% ipython --no-banner

In [1]: import numpy as np

In [2]: import numpy.linalg as la

In [3]: np.set_printoptions(suppress=True, linewidth=140)

In [4]: tidy = lambda a: np.round(a, 2) + 0

In [5]: data = np.loadtxt("x.csv", delimiter=",")

In [6]: print(data)
[[-12.2   37.68  14.27 -17.91  13.92 -14.85]
 [  2.9   26.3  -22.48 -22.73   3.37  22.06]
 [  1.35  26.21 -23.19 -23.13   3.29  21.97]
 [  4.69  28.02 -24.37 -22.94   4.57  21.86]
 [  2.19  25.86 -20.57 -22.23   4.43  22.48]
 [-11.23  38.86  13.47 -15.53  15.69 -18.24]
 [  3.87  27.06 -21.9  -21.01   3.8   20.28]
 [-11.56  37.75  14.25 -16.66  16.24 -16.8 ]
 [  3.23  26.89 -22.96 -22.6    4.77  22.66]
 [  0.45  25.85 -20.35 -21.07   4.16  22.19]
 [  2.96  26.33 -23.31 -20.73   3.28  21.52]
 [  3.32  24.88 -23.15 -20.23   4.    21.45]
 [-12.78  37.98  13.74 -16.42  14.89 -17.57]
 [-13.14  38.69  14.12 -16.86  15.76 -13.9 ]
 [  3.02  25.7  -21.27 -21.83   3.93  21.28]
 [  2.03  27.32 -21.88 -22.66   5.06  22.69]
 [  1.98  26.7  -23.34 -22.31   3.1   22.61]
 [-12.69  38.64  12.89 -16.68  15.45 -15.45]
 [  0.11  27.52 -22.12 -22.67   5.23  20.91]
 [-10.15  37.49  14.69 -13.91  16.04 -14.67]
 [-12.87  36.45  14.57 -14.64  15.57 -17.85]
 [-11.03  38.53  12.82 -18.13  15.53 -15.7 ]
 [  1.83  25.38 -24.   -20.86   5.23  20.99]
 [  2.78  23.71 -20.75 -22.72   4.74  20.77]
 [-12.35  38.37  13.81 -17.43  15.12 -15.94]
 [-11.29  36.5   15.67 -13.35  17.65 -15.4 ]
 [  1.55  25.25 -19.82 -22.82   4.    24.04]
 [-10.84  39.32  14.6  -16.28  15.74 -15.77]
 [-11.68  38.57  13.65 -18.07  17.34 -16.24]
 [  1.31  25.61 -21.06 -21.21   3.31  21.09]
 [  0.63  26.21 -21.55 -23.16   3.96  22.69]
 [  1.23  24.95 -22.56 -22.68   4.55  22.36]
 [  1.81  26.32 -23.11 -22.45   2.96  21.85]
 [-11.26  38.22  15.1  -16.56  16.42 -16.78]
 [-14.    38.24  12.56 -16.04  15.93 -15.44]
 [  1.96  26.83 -20.8  -21.47   2.75  23.52]]

In [7]: rng = np.random.default_rng(903)

In [8]: lab = rng.permutation(6)

In [9]: B = data[:, lab] * rng.choice([-1, 1], 6)

In [10]: print(B)
[[ 12.2   14.27 -14.85 -17.91 -37.68 -13.92]
 [ -2.9  -22.48  22.06 -22.73 -26.3   -3.37]
 [ -1.35 -23.19  21.97 -23.13 -26.21  -3.29]
 [ -4.69 -24.37  21.86 -22.94 -28.02  -4.57]
 [ -2.19 -20.57  22.48 -22.23 -25.86  -4.43]
 [ 11.23  13.47 -18.24 -15.53 -38.86 -15.69]
 [ -3.87 -21.9   20.28 -21.01 -27.06  -3.8 ]
 [ 11.56  14.25 -16.8  -16.66 -37.75 -16.24]
 [ -3.23 -22.96  22.66 -22.6  -26.89  -4.77]
 [ -0.45 -20.35  22.19 -21.07 -25.85  -4.16]
 [ -2.96 -23.31  21.52 -20.73 -26.33  -3.28]
 [ -3.32 -23.15  21.45 -20.23 -24.88  -4.  ]
 [ 12.78  13.74 -17.57 -16.42 -37.98 -14.89]
 [ 13.14  14.12 -13.9  -16.86 -38.69 -15.76]
 [ -3.02 -21.27  21.28 -21.83 -25.7   -3.93]
 [ -2.03 -21.88  22.69 -22.66 -27.32  -5.06]
 [ -1.98 -23.34  22.61 -22.31 -26.7   -3.1 ]
 [ 12.69  12.89 -15.45 -16.68 -38.64 -15.45]
 [ -0.11 -22.12  20.91 -22.67 -27.52  -5.23]
 [ 10.15  14.69 -14.67 -13.91 -37.49 -16.04]
 [ 12.87  14.57 -17.85 -14.64 -36.45 -15.57]
 [ 11.03  12.82 -15.7  -18.13 -38.53 -15.53]
 [ -1.83 -24.    20.99 -20.86 -25.38  -5.23]
 [ -2.78 -20.75  20.77 -22.72 -23.71  -4.74]
 [ 12.35  13.81 -15.94 -17.43 -38.37 -15.12]
 [ 11.29  15.67 -15.4  -13.35 -36.5  -17.65]
 [ -1.55 -19.82  24.04 -22.82 -25.25  -4.  ]
 [ 10.84  14.6  -15.77 -16.28 -39.32 -15.74]
 [ 11.68  13.65 -16.24 -18.07 -38.57 -17.34]
 [ -1.31 -21.06  21.09 -21.21 -25.61  -3.31]
 [ -0.63 -21.55  22.69 -23.16 -26.21  -3.96]
 [ -1.23 -22.56  22.36 -22.68 -24.95  -4.55]
 [ -1.81 -23.11  21.85 -22.45 -26.32  -2.96]
 [ 11.26  15.1  -16.78 -16.56 -38.22 -16.42]
 [ 14.    12.56 -15.44 -16.04 -38.24 -15.93]
 [ -1.96 -20.8   23.52 -21.47 -26.83  -2.75]]

In [11]: left, _, Vh = la.svd(data.T @ B)

In [12]: print(lab)
[0 2 5 3 1 4]

In [13]: print(tidy(left @ Vh))
[[-1.  0.  0.  0.  0.  0.]
 [ 0.  0.  0.  0. -1.  0.]
 [ 0.  1.  0.  0.  0.  0.]
 [ 0.  0.  0.  1.  0.  0.]
 [ 0.  0.  0.  0.  0. -1.]
 [ 0.  0.  1.  0.  0.  0.]]

In [14]: mat = np.loadtxt("run18.csv", delimiter=",")

In [15]: print(mat)
[[ 0.3  0.3 -0.8  0.8 -0.7]
 [-0.5 -0.3 -0.3 -1.6  0.4]
 [ 1.   0.7 -0.2 -0.2  1.1]
 [-1.   0.5  0.7 -1.   0.7]
 [-0.1 -0.6  0.6  0.2  1.2]
 [ 0.   0.6 -0.9  1.1  0.2]
 [ 1.   0.6  0.  -0.8 -0.8]
 [ 1.1  0.4  0.1 -1.5 -0.4]
 [-1.2  1.5 -0.2 -0.1 -0.3]
 [ 1.2  0.1 -0.9 -0.5  2. ]
 [ 1.4  1.2 -0.4 -1.2  0.3]
 [ 1.1 -0.6  1.1 -0.9  0.2]
 [-0.4 -1.3 -0.2 -0.2  0.5]
 [ 0.2 -1.   0.   0.9  0.4]
 [-0.8 -0.2 -1.  -1.2  0.2]
 [-1.2  1.2  1.6  0.5  0.3]
 [ 0.2 -1.   0.3  0.9 -1.1]
 [ 0.3  0.6 -0.9 -0.1  0.4]
 [ 0.3  1.5 -0.8  0.6 -0.6]
 [-1.5  0.2  0.8  0.3  0.6]
 [-0.7 -0.7 -0.7 -0.7 -0.6]
 [ 2.2 -0.8  0.2 -1.1  0.8]
 [-0.9  1.1 -1.4 -0.9 -0.9]
 [ 0.7 -0.4 -0.6  1.4 -0.3]
 [ 0.  -1.   2.2  1.5  1.2]
 [-0.7 -0.5 -0.6  0.7 -0.4]
 [-0.5  0.1  0.8  0.6 -1.1]
 [-0.3 -0.3 -1.1 -0.6 -0.5]
 [-1.2  1.  -0.8  0.2  1.2]
 [ 1.1  2.1 -1.4  0.6  0.8]
 [ 1.2  0.9  0.2  1.5  2. ]
 [ 0.2 -0.9  0.8 -1.7 -0.4]
 [-0.5 -0.5 -0.1 -0.2 -0.6]
 [ 1.1  0.2 -0.1 -1.5  0.9]
 [-0.5  1.9 -0.4 -1.9 -1.4]
 [ 1.7  0.5 -0.5 -0.6 -1.2]
 [-0.3  1.8  0.6  0.9  1.8]]

In [16]: cov = np.cov(mat, rowvar=False)

In [17]: print(tidy(mat.std(axis=0)))
[0.92 0.9  0.8  0.96 0.89]

In [18]: print(np.argwhere(np.triu(np.abs(np.corrcoef(mat.T)) > 0.8, 1)))
[]

In [19]: print(tidy(cov))
[[ 0.87 -0.03 -0.06 -0.09  0.13]
 [-0.03  0.84 -0.21  0.    0.04]
 [-0.06 -0.21  0.66  0.11  0.15]
 [-0.09  0.    0.11  0.95  0.2 ]
 [ 0.13  0.04  0.15  0.2   0.82]]

In [20]: print(np.argsort(-mat.std(axis=0).round(6), kind="stable"))
[3 0 1 4 2]

In [21]: J = np.array([[0, 0, 0, 0, 0, 0, 0, 1],
    ...:     [0, 0, 1, 0, 0, 1, 0, 0],
    ...:     [0, 1, 0, 0, 0, 1, 0, 0],
    ...:     [0, 0, 0, 0, 1, 0, 1, 0],
    ...:     [0, 0, 0, 1, 0, 0, 1, 0],
    ...:     [0, 1, 1, 0, 0, 0, 0, 0],
    ...:     [0, 0, 0, 1, 1, 0, 0, 0],
    ...:     [1, 0, 0, 0, 0, 0, 0, 0]])

In [22]: T = np.stack([J, 2 * J, J[::-1]])

In [23]: print((T @ J.T).shape)
(3, 8, 8)

In [24]: print(np.einsum("bij,cij->bc", T, T))
[[14 28  4]
 [28 56  8]
 [ 4  8 14]]

In [25]: print(la.matrix_rank(T.reshape(3, -1)))
2

In [26]: print(T.shape)
(3, 8, 8)

In [27]: print(la.matrix_rank(T))
[8 8 8]

In [28]: print(np.trace(J @ J @ J) // 6)
2

In [29]: low = np.diag(J.sum(axis=1)) - J

In [30]: print(la.matrix_rank(low))
5

In [31]: print(low)
[[ 1  0  0  0  0  0  0 -1]
 [ 0  2 -1  0  0 -1  0  0]
 [ 0 -1  2  0  0 -1  0  0]
 [ 0  0  0  2 -1  0 -1  0]
 [ 0  0  0 -1  2  0 -1  0]
 [ 0 -1 -1  0  0  2  0  0]
 [ 0  0  0 -1 -1  0  2  0]
 [-1  0  0  0  0  0  0  1]]

In [32]: print(tidy(la.eigvalsh(low)))
[0. 0. 0. 2. 3. 3. 3. 3.]

In [33]: print(low @ np.ones(8))
[0. 0. 0. 0. 0. 0. 0. 0.]

In [34]: print(la.matrix_power(J, 3))
[[0 0 0 0 0 0 0 1]
 [0 2 3 0 0 3 0 0]
 [0 3 2 0 0 3 0 0]
 [0 0 0 2 3 0 3 0]
 [0 0 0 3 2 0 3 0]
 [0 3 3 0 0 2 0 0]
 [0 0 0 3 3 0 2 0]
 [1 0 0 0 0 0 0 0]]

In [35]: print(tidy(np.sort(np.abs(la.eigvals(J)))))
[1. 1. 1. 1. 1. 1. 2. 2.]

In [36]: print(J @ J)
[[1 0 0 0 0 0 0 0]
 [0 2 1 0 0 1 0 0]
 [0 1 2 0 0 1 0 0]
 [0 0 0 2 1 0 1 0]
 [0 0 0 1 2 0 1 0]
 [0 1 1 0 0 2 0 0]
 [0 0 0 1 1 0 2 0]
 [0 0 0 0 0 0 0 1]]

In [37]: print(np.trace(J))
0

In [38]: E = np.load("test2.npy")

In [39]: print(E)
[[4. 1. 0. 0.]
 [0. 4. 1. 0.]
 [0. 0. 4. 1.]
 [0. 0. 0. 4.]]

In [40]: q, vecs = la.qr(E[:, :3])[0], la.qr(E[:, 3:])[0]

In [41]: sv = la.svd(q.T @ vecs, compute_uv=False)

In [42]: print(tidy(np.degrees(np.arccos(sv.clip(0, 1)))))
[75.96]

In [43]: print((sv > 0.9).sum())
0

In [44]: print(tidy(sv))
[0.24]

In [45]: q, r_ = la.qr(E)

In [46]: print(q.shape, r_.shape)
(4, 4) (4, 4)

In [47]: print(np.trace(q @ q.T))
4.0

In [48]: print(q.T @ q)
[[1. 0. 0. 0.]
 [0. 1. 0. 0.]
 [0. 0. 1. 0.]
 [0. 0. 0. 1.]]
